$ python3 -q
>>> import numpy as np
>>> from numpy import linalg as LA
>>> np.set_printoptions(precision=3, suppress=True, linewidth=200, floatmode="fixed")
>>> q, _ = LA.qr(np.array([[0.2, -0.7, -1.6, -0.3, -0.5, -1.1, -1.1, 0.1],
...     [0.1, -0.5, 0.4, 1.4, -0.5, 0.2, 2.2, 1.0],
...     [-0.8, -0.1, 0.0, 0.4, 1.8, 0.6, 0.7, -0.8],
...     [1.5, 0.2, 0.4, -1.5, 0.2, -0.7, -1.4, -0.7],
...     [0.2, 1.2, 0.5, 1.2, -1.3, -0.5, 1.8, 1.4],
...     [-0.2, 2.2, -0.5, -0.2, -0.4, -0.2, -0.3, -1.1],
...     [0.6, 0.5, -1.8, 1.2, 1.5, -0.8, 0.0, 1.5],
...     [1.7, -2.2, -0.6, 1.6, 1.4, 0.6, -0.4, 1.8],
...     [-0.4, 0.2, 0.5, 0.6, -0.4, 1.4, 1.6, 0.1],
...     [1.0, -1.2, -0.4, 0.1, 0.9, 1.0, -1.4, -0.1],
...     [-0.1, 1.0, -0.1, -1.5, -1.1, -0.3, 0.4, 0.2]]))
>>> arr = q @ q.T
>>> print(arr.round(3) + 0)
[[ 0.865  0.187 -0.134 -0.060 -0.190  0.073  0.044 -0.020 -0.125  0.004  0.029]
 [ 0.187  0.703  0.158  0.094  0.204 -0.059 -0.080  0.118  0.227 -0.142 -0.052]
 [-0.134  0.158  0.728  0.029 -0.298 -0.006  0.163 -0.096  0.081 -0.104 -0.111]
 [-0.060  0.094  0.029  0.916 -0.022  0.093 -0.064  0.060 -0.183  0.047  0.104]
 [-0.190  0.204 -0.298 -0.022  0.603  0.107  0.108  0.034  0.000 -0.213 -0.052]
 [ 0.073 -0.059 -0.006  0.093  0.107  0.815  0.116 -0.218  0.160  0.141 -0.121]
 [ 0.044 -0.080  0.163 -0.064  0.108  0.116  0.830  0.207 -0.117 -0.057  0.129]
 [-0.020  0.118 -0.096  0.060  0.034 -0.218  0.207  0.612  0.051  0.318 -0.122]
 [-0.125  0.227  0.081 -0.183  0.000  0.160 -0.117  0.051  0.575  0.210  0.226]
 [ 0.004 -0.142 -0.104  0.047 -0.213  0.141 -0.057  0.318  0.210  0.503 -0.054]
 [ 0.029 -0.052 -0.111  0.104 -0.052 -0.121  0.129 -0.122  0.226 -0.054  0.848]]
>>> # equal to its transpose
>>> print(np.abs(np.diag(LA.qr(arr)[1])) > 1e-9)
[ True  True  True  True  True  True  True  True False False False]
>>> np.round(arr @ LA.pinv(arr) @ arr, 3) + 0
array([[ 0.865,  0.187, -0.134, -0.060, -0.190,  0.073,  0.044, -0.020, -0.125,  0.004,  0.029],
       [ 0.187,  0.703,  0.158,  0.094,  0.204, -0.059, -0.080,  0.118,  0.227, -0.142, -0.052],
       [-0.134,  0.158,  0.728,  0.029, -0.298, -0.006,  0.163, -0.096,  0.081, -0.104, -0.111],
       [-0.060,  0.094,  0.029,  0.916, -0.022,  0.093, -0.064,  0.060, -0.183,  0.047,  0.104],
       [-0.190,  0.204, -0.298, -0.022,  0.603,  0.107,  0.108,  0.034,  0.000, -0.213, -0.052],
       [ 0.073, -0.059, -0.006,  0.093,  0.107,  0.815,  0.116, -0.218,  0.160,  0.141, -0.121],
       [ 0.044, -0.080,  0.163, -0.064,  0.108,  0.116,  0.830,  0.207, -0.117, -0.057,  0.129],
       [-0.020,  0.118, -0.096,  0.060,  0.034, -0.218,  0.207,  0.612,  0.051,  0.318, -0.122],
       [-0.125,  0.227,  0.081, -0.183,  0.000,  0.160, -0.117,  0.051,  0.575,  0.210,  0.226],
       [ 0.004, -0.142, -0.104,  0.047, -0.213,  0.141, -0.057,  0.318,  0.210,  0.503, -0.054],
       [ 0.029, -0.052, -0.111,  0.104, -0.052, -0.121,  0.129, -0.122,  0.226, -0.054,  0.848]])
>>> np.unique(arr.round(6), axis=0).shape
(11, 11)
>>> ev, vecs = LA.eigh(arr)
>>> x0 = np.array([-3, 2, 2, -3, 2, -3, -2, 3, 1, 2, -3])
>>> round(x0 @ arr @ x0, 3)
np.float64(61.785)
>>> np.round(vecs * np.maximum(ev, 0) @ vecs.T, 3) + 0
array([[ 0.865,  0.187, -0.134, -0.060, -0.190,  0.073,  0.044, -0.020, -0.125,  0.004,  0.029],
       [ 0.187,  0.703,  0.158,  0.094,  0.204, -0.059, -0.080,  0.118,  0.227, -0.142, -0.052],
       [-0.134,  0.158,  0.728,  0.029, -0.298, -0.006,  0.163, -0.096,  0.081, -0.104, -0.111],
       [-0.060,  0.094,  0.029,  0.916, -0.022,  0.093, -0.064,  0.060, -0.183,  0.047,  0.104],
       [-0.190,  0.204, -0.298, -0.022,  0.603,  0.107,  0.108,  0.034,  0.000, -0.213, -0.052],
       [ 0.073, -0.059, -0.006,  0.093,  0.107,  0.815,  0.116, -0.218,  0.160,  0.141, -0.121],
       [ 0.044, -0.080,  0.163, -0.064,  0.108,  0.116,  0.830,  0.207, -0.117, -0.057,  0.129],
       [-0.020,  0.118, -0.096,  0.060,  0.034, -0.218,  0.207,  0.612,  0.051,  0.318, -0.122],
       [-0.125,  0.227,  0.081, -0.183,  0.000,  0.160, -0.117,  0.051,  0.575,  0.210,  0.226],
       [ 0.004, -0.142, -0.104,  0.047, -0.213,  0.141, -0.057,  0.318,  0.210,  0.503, -0.054],
       [ 0.029, -0.052, -0.111,  0.104, -0.052, -0.121,  0.129, -0.122,  0.226, -0.054,  0.848]])
>>> round(np.abs(arr).sum(axis=1).max(), 3), np.round(np.abs(ev).max(), 3)
(np.float64(2.024), np.float64(1.0))
>>> rng = np.random.default_rng(6718)
>>> z = rng.permutation(11)
>>> z
array([ 9,  4,  2,  3,  6,  8, 10,  7,  5,  1,  0])
>>> out = arr[z][:, z]
>>> out.round(3) + 0
array([[ 0.503, -0.213, -0.104,  0.047, -0.057,  0.210, -0.054,  0.318,  0.141, -0.142,  0.004],
       [-0.213,  0.603, -0.298, -0.022,  0.108,  0.000, -0.052,  0.034,  0.107,  0.204, -0.190],
       [-0.104, -0.298,  0.728,  0.029,  0.163,  0.081, -0.111, -0.096, -0.006,  0.158, -0.134],
       [ 0.047, -0.022,  0.029,  0.916, -0.064, -0.183,  0.104,  0.060,  0.093,  0.094, -0.060],
       [-0.057,  0.108,  0.163, -0.064,  0.830, -0.117,  0.129,  0.207,  0.116, -0.080,  0.044],
       [ 0.210,  0.000,  0.081, -0.183, -0.117,  0.575,  0.226,  0.051,  0.160,  0.227, -0.125],
       [-0.054, -0.052, -0.111,  0.104,  0.129,  0.226,  0.848, -0.122, -0.121, -0.052,  0.029],
       [ 0.318,  0.034, -0.096,  0.060,  0.207,  0.051, -0.122,  0.612, -0.218,  0.118, -0.020],
       [ 0.141,  0.107, -0.006,  0.093,  0.116,  0.160, -0.121, -0.218,  0.815, -0.059,  0.073],
       [-0.142,  0.204,  0.158,  0.094, -0.080,  0.227, -0.052,  0.118, -0.059,  0.703,  0.187],
       [ 0.004, -0.190, -0.134, -0.060,  0.044, -0.125,  0.029, -0.020,  0.073,  0.187,  0.865]])
>>> np.round(np.sort(np.abs(LA.eigvals(out))), 3) + 0
array([0.000, 0.000, 0.000, 1.000, 1.000, 1.000, 1.000, 1.000, 1.000, 1.000, 1.000])
>>> print(np.diag(out))
[0.503 0.603 0.728 0.916 0.830 0.575 0.848 0.612 0.815 0.703 0.865]
>>> round(float(np.trace(out)), 3)
8.0
>>> E = np.array([[2, 4, 3, 5, 4, 5, 2],
...     [4, 2, 0, 5, 0, 1, 4],
...     [4, 1, 0, 5, 5, 5, 0],
...     [4, 1, 0, 5, 5, 5, 0],
...     [5, 1, 4, 0, 2, 5, 4]])
>>> print(E)
[[2 4 3 5 4 5 2]
 [4 2 0 5 0 1 4]
 [4 1 0 5 5 5 0]
 [4 1 0 5 5 5 0]
 [5 1 4 0 2 5 4]]
>>> U, sig, Vt = LA.svd(E)
>>> vecs = Vt[:(sig > 1e-8).sum()]
>>> x0 = E[3] + 2 * E[1] + rng.integers(2) * np.eye(7)[1]
>>> print(x0)
[12.000  6.000  0.000 15.000  5.000  7.000  8.000]
>>> np.allclose(vecs.T @ vecs @ x0, x0)
False
>>> round(LA.norm(x0 - vecs.T @ vecs @ x0), 3)
np.float64(0.738)
>>> print(round(LA.norm(E, 2) / LA.norm(E), 3))
0.894
>>> LA.cond(E) > 100
np.True_
>>> print(np.argsort(-LA.norm(E, axis=0).round(6), kind="stable")[:3])
[5 3 0]
>>> out = np.array([[-5, 5], [9, 7], [3, -3], [8, 3], [4, -3], [7, -3], [6, -4]])
>>> LA.matrix_rank(np.vstack([E, out.T]))
np.int64(6)
>>> LA.matrix_rank(E @ out)
np.int64(2)
>>> np.einsum("ij->j", E)
array([19,  9,  7, 20, 16, 21, 10])
>>> print(np.einsum("ij,ij->i", E, E))
[99 62 92 92 87]
>>> np.round(E @ LA.pinv(E) @ E, 3) + 0
array([[2.000, 4.000, 3.000, 5.000, 4.000, 5.000, 2.000],
       [4.000, 2.000, 0.000, 5.000, 0.000, 1.000, 4.000],
       [4.000, 1.000, 0.000, 5.000, 5.000, 5.000, 0.000],
       [4.000, 1.000, 0.000, 5.000, 5.000, 5.000, 0.000],
       [5.000, 1.000, 4.000, 0.000, 2.000, 5.000, 4.000]])
>>> print(np.allclose(E[:-1].T @ LA.lstsq(E[:-1].T, E[-1])[0], E[-1]))
False
>>> print(LA.lstsq(E[:-1].T, E[-1])[2])
3
>>> np.unique(E.round(6), axis=0).shape
(4, 7)
>>> try:
...     LA.inv(E)
... except LA.LinAlgError as e:
...     print("failed:", e)
... 
failed: Last 2 dimensions of the array must be square
>>> feats = np.loadtxt("w.csv", delimiter=",")
>>> feats
array([[ 1.500,  1.900,  1.300,  1.200,  0.900],
       [ 0.500, -0.500,  0.300, -1.100, -1.000],
       [ 0.800, -1.100, -0.100,  0.300, -2.200],
       [-2.000,  1.300, -0.800, -1.000, -0.700],
       [ 0.000,  1.900,  0.300,  0.200,  1.400],
       [ 1.200,  0.200, -0.400,  0.200,  1.000],
       [-0.700, -1.100, -0.800, -0.100, -0.300],
       [-1.800, -0.700,  2.000, -0.900,  1.300],
       [ 0.900,  1.200,  1.800, -0.600, -8.700],
       [-0.200,  0.300,  0.400, -0.600,  2.100],
       [-0.900, -1.000,  2.500,  1.600, -0.200],
       [-0.100,  0.500, -1.200,  0.800,  0.100],
       [-1.100, -0.300, -0.200, -0.200,  1.200],
       [ 0.900,  2.400,  0.800,  0.600, -0.600],
       [-1.100, -0.600,  0.400,  1.500,  1.200],
       [-0.300, -0.400, -1.200,  0.900, -0.500],
       [-1.200,  0.500, -1.100, -0.500, -0.300],
       [-1.500,  0.200,  0.200,  0.600, -0.400],
       [-1.300,  0.000, -2.100, -0.100,  1.000],
       [ 0.800,  0.000, -3.100,  1.400, -1.300],
       [-0.500, -0.100, -1.000,  0.100,  1.000],
       [-1.100,  0.500, -0.800,  0.300, -0.600],
       [ 0.500, -0.200,  1.200,  0.200, -0.900],
       [ 0.400,  0.700,  0.700, -1.300, -1.300],
       [ 1.200,  1.400,  0.900, -0.700, -0.700],
       [ 0.300, -1.000,  0.500, -1.100, -2.800],
       [ 0.700,  1.500,  0.700,  0.100,  0.800],
       [-0.600,  0.700,  0.700, -1.400, -1.500],
       [ 0.200,  1.000, -1.600, -1.600, -1.100],
       [-0.300, -0.700,  0.100, -0.100, -0.500],
       [ 0.700, -0.700,  0.700,  0.800, -2.100],
       [-1.500,  0.500,  0.500, -0.200,  0.400],
       [-1.200, -0.100, -1.000,  0.400,  0.000],
       [-0.600, -0.800,  0.900,  0.700,  0.600]])
>>> u = np.array([1, 0, 0])
>>> np.convolve(arr[9], u)
array([ 0.004, -0.142, -0.104,  0.047, -0.213,  0.141, -0.057,  0.318,  0.210,  0.503, -0.054,  0.000,  0.000])
>>> W2 = feats[[14, 9]].astype(float)
>>> for _ in range(3):
...     z = LA.norm(feats[:, None] - W2, axis=-1).argmin(axis=1)
...     W2 = np.array([feats[z == j].mean(axis=0) for j in range(2)])
... 
>>> z
array([1, 0, 0, 1, 1, 1, 0, 1, 0, 1, 0, 1, 1, 1, 1, 0, 1, 1, 1, 0, 1, 1, 0, 0, 1, 0, 1, 0, 1, 0, 0, 1, 1, 1])
>>> np.bincount(z)
array([13, 21])
>>> np.abs(W2[1] - W2[0]).argmax()
np.int64(4)
>>> W2
array([[ 0.162, -0.315,  0.254, -0.038, -1.792],
       [-0.452,  0.548, -0.086,  0.043,  0.410]])
>>> Xs = feats - feats.mean(axis=0)
>>> vecs = LA.svd(Xs)[2][:1]
>>> out = Xs - Xs @ vecs.T @ vecs
>>> LA.norm(out, axis=1).round(6).argmax()
np.int64(19)
>>> np.round(LA.norm(out) / LA.norm(Xs), 3)
np.float64(0.708)
>>> q, r_ = LA.qr(feats)
>>> q.shape, r_.shape
((34, 5), (5, 5))
>>> np.abs(np.diag(r_))
array([ 5.678,  5.419,  6.768,  4.816, 10.152])
>>> W0 = np.loadtxt("sample7.csv", delimiter=",")
>>> W0
array([[1.000, 3.000, 0.000, 0.000, 0.000, 0.000],
       [3.000, 0.000, 3.000, 0.000, 0.000, 0.000],
       [0.000, 3.000, 3.000, 3.000, 0.000, 0.000],
       [0.000, 0.000, 3.000, 1.000, 3.000, 0.000],
       [0.000, 0.000, 0.000, 3.000, 3.000, 3.000],
       [0.000, 0.000, 0.000, 0.000, 3.000, 3.000]])
>>> u = np.array([3, 3])
>>> np.cross(W0[2, :3], W0[3, :3])
array([9.000, 0.000, 0.000])
>>> np.array([np.convolve(row, u, "same") for row in W0])
array([[ 3.000, 12.000,  9.000,  0.000,  0.000,  0.000],
       [ 9.000,  9.000,  9.000,  9.000,  0.000,  0.000],
       [ 0.000,  9.000, 18.000, 18.000,  9.000,  0.000],
       [ 0.000,  0.000,  9.000, 12.000, 12.000,  9.000],
       [ 0.000,  0.000,  0.000,  9.000, 18.000, 18.000],
       [ 0.000,  0.000,  0.000,  0.000,  9.000, 18.000]])
>>> np.correlate(W0[2], W0[3], "full")
array([ 0.000,  0.000,  9.000, 12.000, 21.000, 12.000,  9.000,  0.000,  0.000,  0.000,  0.000])
>>> print(np.polyval(u, W0[2]))
[ 3.000 12.000 12.000 12.000  3.000  3.000]
>>> out = np.array([[-3, 2], [2, 0], [2, 3]])
>>> M = np.tile(out, (2, 3))
>>> M
array([[-3,  2, -3,  2, -3,  2],
       [ 2,  0,  2,  0,  2,  0],
       [ 2,  3,  2,  3,  2,  3],
       [-3,  2, -3,  2, -3,  2],
       [ 2,  0,  2,  0,  2,  0],
       [ 2,  3,  2,  3,  2,  3]])
>>> np.unique(M.round(6), axis=0).shape
(3, 6)
>>> np.abs(np.diag(LA.qr(M)[1])) > 1e-9
array([ True,  True, False, False, False, False])
>>> np.round(M @ LA.pinv(M) @ M, 3) + 0
array([[-3.000,  2.000, -3.000,  2.000, -3.000,  2.000],
       [ 2.000,  0.000,  2.000,  0.000,  2.000,  0.000],
       [ 2.000,  3.000,  2.000,  3.000,  2.000,  3.000],
       [-3.000,  2.000, -3.000,  2.000, -3.000,  2.000],
       [ 2.000,  0.000,  2.000,  0.000,  2.000,  0.000],
       [ 2.000,  3.000,  2.000,  3.000,  2.000,  3.000]])
>>> M @ M
array([[-1, -5, -1, -5, -1, -5],
       [ 2, 10,  2, 10,  2, 10],
       [ 5, 25,  5, 25,  5, 25],
       [-1, -5, -1, -5, -1, -5],
       [ 2, 10,  2, 10,  2, 10],
       [ 5, 25,  5, 25,  5, 25]])
>>> M.inv()
Traceback (most recent call last):
  File "<python-input-76>", line 1, in <module>
    M.inv()
    ^^^^^
AttributeError: 'numpy.ndarray' object has no attribute 'inv'
>>> out = M / LA.norm(M, axis=1, keepdims=True)
>>> gram = out @ out.T
>>> (gram - 2 * np.eye(6)).round(6).argmax(axis=1)
array([3, 4, 5, 0, 1, 2])
>>> print(np.argwhere(np.triu(np.abs(gram) > 0.95, 1)))
[[0 3]
 [1 4]
 [2 5]]
>>> LA.norm(out, axis=1)
array([1.000, 1.000, 1.000, 1.000, 1.000, 1.000])
>>> gram[4]
array([-0.832,  1.000,  0.555, -0.832,  1.000,  0.555])
>>> X = np.loadtxt("run12.csv", delimiter=",")
>>> X
array([[-3.984, -1.155, -0.740, -1.016,  1.415, -6.139, -3.139,  4.016, -4.554,  3.969, -2.260, -5.969,  1.585],
       [-2.928, -0.089,  0.330, -2.072,  1.419, -4.017, -1.017,  5.072, -2.437,  1.856, -3.330, -3.856,  1.581],
       [-4.107,  2.868,  5.356, -0.893,  3.488, -2.238,  0.762,  3.893, -2.726,  4.213, -8.356, -6.213, -0.488],
       [-3.066,  0.451,  1.209, -1.934,  1.758, -3.615, -0.615,  4.934, -2.374,  2.132, -4.209, -4.132,  1.242],
       [-3.529,  0.884,  2.091, -1.471,  2.207, -3.645, -0.645,  4.471, -2.851,  3.058, -5.091, -5.058,  0.793],
       [-2.835,  1.364,  2.463, -2.165,  2.099, -2.471,  0.529,  5.165, -1.570,  1.669, -5.463, -3.669,  0.901],
       [-4.652,  2.134,  4.528, -0.348,  3.393, -3.518, -0.518,  3.348, -3.911,  5.304, -7.528, -7.304, -0.393],
       [-1.181,  1.830,  2.336, -3.819,  1.506, -0.351,  2.649,  6.819,  1.143, -1.637, -5.336, -0.363,  1.494],
       [-1.434,  3.432,  4.865, -3.566,  2.433,  0.998,  3.998,  6.566,  1.565, -1.132, -7.865, -0.868,  0.567],
       [-3.803,  0.934,  2.303, -1.197,  2.368, -3.868, -0.868,  4.197, -3.237,  3.605, -5.303, -5.605,  0.632],
       [-3.016, -0.271,  0.101, -1.984,  1.372, -4.287, -1.287,  4.984, -2.659,  2.031, -3.101, -4.031,  1.628],
       [-0.854,  2.164,  2.673, -4.146,  1.509,  0.310,  3.310,  7.146,  1.801, -2.292, -5.673,  0.292,  1.491],
       [-1.978, -0.749, -1.135, -3.022,  0.614, -3.727, -0.727,  6.022, -1.341, -0.044, -1.865, -1.956,  2.386],
       [-1.729, -0.964, -1.581, -3.271,  0.383, -3.693, -0.693,  6.271, -1.076, -0.541, -1.419, -1.459,  2.617],
       [-3.198,  2.105,  3.756, -1.802,  2.651, -2.093,  0.907,  4.802, -1.744,  2.395, -6.756, -4.395,  0.349],
       [-1.778,  0.175,  0.151, -3.222,  0.976, -2.604,  0.396,  6.222, -0.580, -0.443, -3.151, -1.557,  2.024]])
>>> # looks like rank 8
>>> np.argsort(-LA.norm(X, axis=0).round(6), kind="stable")[:3]
array([ 7, 10, 11])
>>> np.round(LA.norm(X, 2) / LA.norm(X), 3)
np.float64(0.875)
>>> print(LA.cond(X) > 100)
True
